% python3 -q
>>> import numpy as np
>>> np.set_printoptions(precision=2, suppress=True, linewidth=100, floatmode="fixed")
>>> feats = np.load("run15.npy")
>>> feats
array([[ 1,  0,  0,  0,  0,  0,  0,  0],
       [ 2,  1,  0,  0,  0,  0,  0,  0],
       [ 3,  1,  1,  0,  0,  0,  0,  0],
       [ 0, -3,  0,  1,  0,  0,  0,  0],
       [ 1,  1,  1, -2,  1,  0,  0,  0],
       [-3,  1,  0,  2, -2,  1,  0,  0],
       [-3, -1, -3,  1,  0,  1,  1,  0],
       [-3,  2, -1,  3,  0,  3,  0,  1]])
>>> feats @ feats
array([[  1,   0,   0,   0,   0,   0,   0,   0],
       [  4,   1,   0,   0,   0,   0,   0,   0],
       [  8,   2,   1,   0,   0,   0,   0,   0],
       [ -6,  -6,   0,   1,   0,   0,   0,   0],
       [  7,   9,   2,  -4,   1,   0,   0,   0],
       [ -6,  -6,  -2,   8,  -4,   1,   0,   0],
       [-20,  -7,  -6,   4,  -2,   2,   1,   0],
       [-14,  -3,  -2,  12,  -6,   6,   0,   1]])
>>> round(np.linalg.det(feats), 2)
np.float64(1.0)
>>> np.allclose(feats @ feats.T, feats.T @ feats)
False
>>> np.trace(feats)
np.int64(8)
>>> (feats + feats.T) / 2
array([[ 1.00,  1.00,  1.50,  0.00,  0.50, -1.50, -1.50, -1.50],
       [ 1.00,  1.00,  0.50, -1.50,  0.50,  0.50, -0.50,  1.00],
       [ 1.50,  0.50,  1.00,  0.00,  0.50,  0.00, -1.50, -0.50],
       [ 0.00, -1.50,  0.00,  1.00, -1.00,  1.00,  0.50,  1.50],
       [ 0.50,  0.50,  0.50, -1.00,  1.00, -1.00,  0.00,  0.00],
       [-1.50,  0.50,  0.00,  1.00, -1.00,  1.00,  0.50,  1.50],
       [-1.50, -0.50, -1.50,  0.50,  0.00,  0.50,  1.00,  0.00],
       [-1.50,  1.00, -0.50,  1.50,  0.00,  1.50,  0.00,  1.00]])
>>> (feats - feats.T) / 2
array([[ 0.00, -1.00, -1.50,  0.00, -0.50,  1.50,  1.50,  1.50],
       [ 1.00,  0.00, -0.50,  1.50, -0.50, -0.50,  0.50, -1.00],
       [ 1.50,  0.50,  0.00,  0.00, -0.50,  0.00,  1.50,  0.50],
       [ 0.00, -1.50,  0.00,  0.00,  1.00, -1.00, -0.50, -1.50],
       [ 0.50,  0.50,  0.50, -1.00,  0.00,  1.00,  0.00,  0.00],
       [-1.50,  0.50,  0.00,  1.00, -1.00,  0.00, -0.50, -1.50],
       [-1.50, -0.50, -1.50,  0.50,  0.00,  0.50,  0.00,  0.00],
       [-1.50,  1.00, -0.50,  1.50,  0.00,  1.50,  0.00,  0.00]])
>>> np.linalg.matrix_power(feats, 3)
array([[  1,   0,   0,   0,   0,   0,   0,   0],
       [  6,   1,   0,   0,   0,   0,   0,   0],
       [ 15,   3,   1,   0,   0,   0,   0,   0],
       [-18,  -9,   0,   1,   0,   0,   0,   0],
       [ 32,  24,   3,  -6,   1,   0,   0,   0],
       [-31, -35,  -6,  18,  -6,   1,   0,   0],
       [-63, -26, -11,  13,  -6,   3,   1,   0],
       [-53, -39,  -9,  39, -18,   9,   0,   1]])
